$ ipython --no-banner

In [1]: import numpy as np

In [2]: np.set_printoptions(precision=1, suppress=True, linewidth=120, floatmode="fixed")

In [3]: data = np.load("arr.npy")

In [4]: data
Out[4]: 
array([[  3,  -2,   1,   5,   2,   1,   0,  -2,  -1,   2,   0],
       [ -2,   2,   3,  15,  -1,   1,  -1,  -1,   2,  -3,   1],
       [ -2,   0,   2,  10,  -3,   2,   0,   1,   1,   2,  -2],
       [  2,   2,   0,   0,  -1,  -2,   3,  -3,  -3,   3,   0],
       [  1,   0,  -1,  -5,  -2,   0,   3,   2,   3,   2,   1],
       [ -2,  -2,   2,  10,   3,  -1,   0,   0,   2,   2,  -3],
       [  2,   1,  -3, -15,   0,  -3,   2,  -2,   2,  -2,  -2],
       [  0,   2,   2,  10,  -1,  -2,   0,  -3,  -3,   3,  -2],
       [  0,  -1,  -3, -15,   0,  -1,  -3,   0,   0,   1,  -1],
       [  1,  -3,   1,   5,   3,   1,  -3,   1,   2,  -2,   2],
       [ -3,   3,   2,  10,  -2,   2,   2,   2,  -1,  -2,  -3],
       [ -2,  -1,   3,  15,  -3,   2,  -3,  -1,   1,  -1,  -3]])

In [5]: left, sv, vt = np.linalg.svd(data)

In [6]: evecs = vt[:(sv > 1e-8).sum()]

In [7]: rng = np.random.default_rng(906)

In [8]: x = data[8] + 4 * data[7] + rng.integers(2) * np.eye(11)[1]

In [9]: x
Out[9]: array([  0.0,   8.0,   5.0,  25.0,  -4.0,  -9.0,  -3.0, -12.0, -12.0,  13.0,  -9.0])

In [10]: np.round(np.linalg.norm(x - evecs.T @ evecs @ x), 1)
Out[10]: np.float64(0.0)

In [11]: np.round(np.diag(evecs.T @ evecs), 1) + 0
Out[11]: array([1.0, 1.0, 0.0, 1.0, 1.0, 1.0, 1.0, 1.0, 1.0, 1.0, 1.0])
